$ ipython --no-banner

In [1]: import numpy as np

In [2]: np.set_printoptions(precision=3, suppress=True, linewidth=200)

In [3]: K = np.load("mat.npy")

In [4]: print(K)
[[-0.395  0.22  -0.399  0.07  -0.325 -0.486]
 [-0.066 -0.408  0.159  0.071 -0.144  0.163]
 [ 0.362 -0.477  0.011  0.201 -0.555  0.09 ]
 [ 0.263 -0.075  0.164 -0.097  0.496  0.058]
 [ 0.197  0.512  0.033 -0.122 -0.479  0.49 ]
 [ 0.23   0.272  0.337 -0.211 -0.047 -0.3  ]
 [ 0.296 -0.28  -0.332 -0.699 -0.129 -0.278]
 [ 0.     0.036  0.094  0.369 -0.096 -0.131]
 [ 0.592  0.115 -0.086  0.46   0.062 -0.418]
 [-0.329 -0.297  0.451  0.003 -0.139 -0.248]
 [-0.033 -0.186 -0.586  0.211  0.198  0.256]]

In [5]: # orthonormal columns

In [6]: W1 = np.array([[2, 3, 0, 2, 3, 2],
   ...:     [1, 1, 1, 0, 0, 0],
   ...:     [2, 0, 1, 1, 3, 3],
   ...:     [2, 2, 0, 2, 1, 1],
   ...:     [0, 2, 2, 1, 0, 1],
   ...:     [3, 2, 2, 1, 1, 1]])

In [7]: coef = np.array([1, 1, 2, 2, 1, 3])

In [8]: act = np.maximum(K @ W1 + coef, 0)

In [9]: print(np.linalg.matrix_rank(act))
6

In [10]: basis = np.array([[1, 4], [-5, -5], [-1, -2], [-4, 1], [-2, -4], [-1, -4]])

In [11]: print(W1 @ basis)
[[-29 -25]
 [ -5  -3]
 [-12 -17]
 [-19  -8]
 [-17 -17]
 [-16  -9]]

In [12]: print(np.linalg.norm(K, axis=0))
[1. 1. 1. 1. 1. 1.]

In [13]: print(np.linalg.svd(K, compute_uv=False))
[1. 1. 1. 1. 1. 1.]

In [14]: print(np.round(K[:, 0] @ K[:, 1], 3))
-0.0

In [15]: E = np.load("case16.npy")

In [16]: print(E)
[[ -9.138  -1.785   1.203   1.433   3.881  -2.486]
 [ -3.914   9.98  -27.3    -9.78    0.67  -12.443]
 [ -6.804   2.553 -10.97   -2.167   1.368  -5.551]
 [  5.351 -12.495  22.582   7.798   1.001   9.519]
 [ -2.252   1.348  -9.057  -1.769   1.739  -4.277]
 [  4.886  -1.307  22.173   2.661  -1.212   7.182]
 [  3.003  -2.325   2.772   1.3    -1.262   4.54 ]
 [  6.363   0.909  -3.56   -2.144  -1.882   2.069]
 [-10.282 -10.421  32.386  10.533   4.949   9.579]
 [  5.177   0.861   0.02   -1.12   -2.327  -1.417]
 [  3.025   8.744 -13.678  -7.091  -1.319  -4.161]
 [  2.53    9.207  -7.809  -5.732  -2.92   -4.253]
 [ 18.938  -1.722   9.474   0.788  -7.098   5.999]
 [  6.324  -2.803  15.718   3.587  -2.078   4.12 ]
 [  4.116  -3.162 -16.262  -0.657  -0.905  -3.956]
 [  2.699   0.308  -1.229  -0.884  -0.264   1.6  ]
 [-15.886   4.971  -3.589  -0.425   5.329  -3.777]
 [ -0.107   5.422 -19.667  -6.142  -0.113  -6.169]
 [ -9.835  -2.308   6.245   3.11    5.312   1.659]
 [ -9.217   7.702 -14.796  -5.574   0.427  -7.547]
 [  6.005  -4.007  15.925   4.629   0.734   6.363]
 [-18.715  -8.269  -3.048   6.526   8.333  -5.145]
 [ 11.996  -6.89    7.886   2.029  -4.166   6.788]
 [  5.94   -5.117  10.874   4.262  -1.488   6.436]
 [ -3.34    1.231  -4.667  -0.301   0.624  -5.348]
 [  0.004  -0.392  11.246   2.752  -0.367   3.918]
 [  0.419   1.03  -14.762  -3.366   0.741  -7.531]
 [ 17.329   4.076  -0.323  -4.155  -7.007  -0.986]
 [ -5.287   3.34  -21.068  -5.161   2.371  -7.841]
 [ -6.543  -3.948  19.318   6.067   3.279   5.508]
 [ 10.88    7.134   3.198  -5.127  -6.219   1.105]
 [ -5.331   2.245  28.109   2.558   0.898   5.415]
 [  8.993  -6.129  -8.317  -0.707  -1.732   0.185]
 [ -6.524 -12.224  21.599   9.714   6.435   6.01 ]
 [ -4.687  -2.207  14.214   3.935   3.027   8.803]
 [ -9.926   5.907  -8.815  -4.944   2.624  -4.892]
 [  3.898   4.72  -38.061  -7.317  -1.821 -12.373]
 [  5.223  -0.187  -0.418   1.33   -4.904   5.143]
 [  8.793  -0.362 -12.882  -2.007  -4.874  -4.543]
 [ -5.058   0.384  -4.317   0.015   1.15   -0.698]]

In [17]: print(np.linalg.norm(E, axis=0))
[52.356 34.567 96.975 29.687 22.115 37.5  ]

In [18]: print(round(float(E[19] @ E[10]), 3))
312.21

In [19]: print(round(float(np.linalg.norm(E, 1)), 3), np.round(np.linalg.norm(E, np.inf), 3))
489.537 78.15

In [20]: W0 = np.loadtxt("test2.csv", delimiter=",")

In [21]: print(W0)
[[ 1.3   -0.8    0.     0.9    1.1    5.187]
 [-1.3   -0.8   -2.8    0.6   -0.2   -5.217]
 [-0.8    1.1   -1.3   -0.8    0.9   -3.216]
 [-1.2    0.6    0.7   -1.9   -0.5   -4.819]
 [-1.5    0.8   -0.4    0.4    1.4   -5.969]
 [ 1.2   -0.4    0.5    0.4   -1.9    4.793]
 [-0.5    0.     1.1    1.1    0.9   -1.992]
 [ 0.4   -0.7    0.8    0.4    0.9    1.593]
 [-0.4   -0.5   -0.2   -0.4    0.1   -1.648]
 [-0.6   -0.4   -0.2    0.5    0.7   -2.39 ]
 [ 1.1   -0.8   -1.1    0.2   -0.4    4.394]
 [-1.1    0.    -0.8   -0.4    0.2   -4.436]
 [ 0.1   -0.6    1.    -0.4    1.2    0.412]
 [-2.    -1.4    0.4    0.1    0.9   -7.975]
 [ 1.6    0.4    0.7   -0.6    0.4    6.378]
 [-0.7    1.4   -0.3    0.3   -0.6   -2.799]
 [-2.2    0.6   -1.8   -0.6   -0.5   -8.798]
 [-1.5    0.5   -1.2    1.1   -1.5   -6.027]
 [ 0.8    0.    -0.2    0.3    1.5    3.215]
 [ 2.1    0.7    0.1   -0.6   -0.8    8.379]
 [ 1.7   -0.9   -0.1    0.    -1.3    6.795]
 [-0.1   -0.3    1.     0.     0.5   -0.408]
 [ 0.2   -1.     0.8    1.     0.4    0.828]
 [ 0.3   -0.1    0.3   -0.6    0.8    1.189]
 [ 0.1    1.3   -0.2    1.7    0.7    0.404]
 [ 0.3   -0.7    2.4   -0.4   -1.7    1.211]
 [-0.2    1.5   -0.8    1.2   -1.    -0.806]
 [ 0.1   -0.2   -2.9    2.    -0.1    0.392]
 [ 1.    -1.8    1.4    1.6   -0.4    4.021]
 [ 0.7   -0.7   -0.9   -1.6    0.8    2.806]]

In [22]: # column 5 dominates

In [23]: out = np.array([[2, 2, 0], [1, 1, 0], [0, 1, 0], [2, 2, 0], [2, 0, 0], [2, 1, 0]])

In [24]: print(np.vstack([W0, out.T]).shape)
(33, 6)

In [25]: print(np.linalg.matrix_rank(W0 @ out))
2
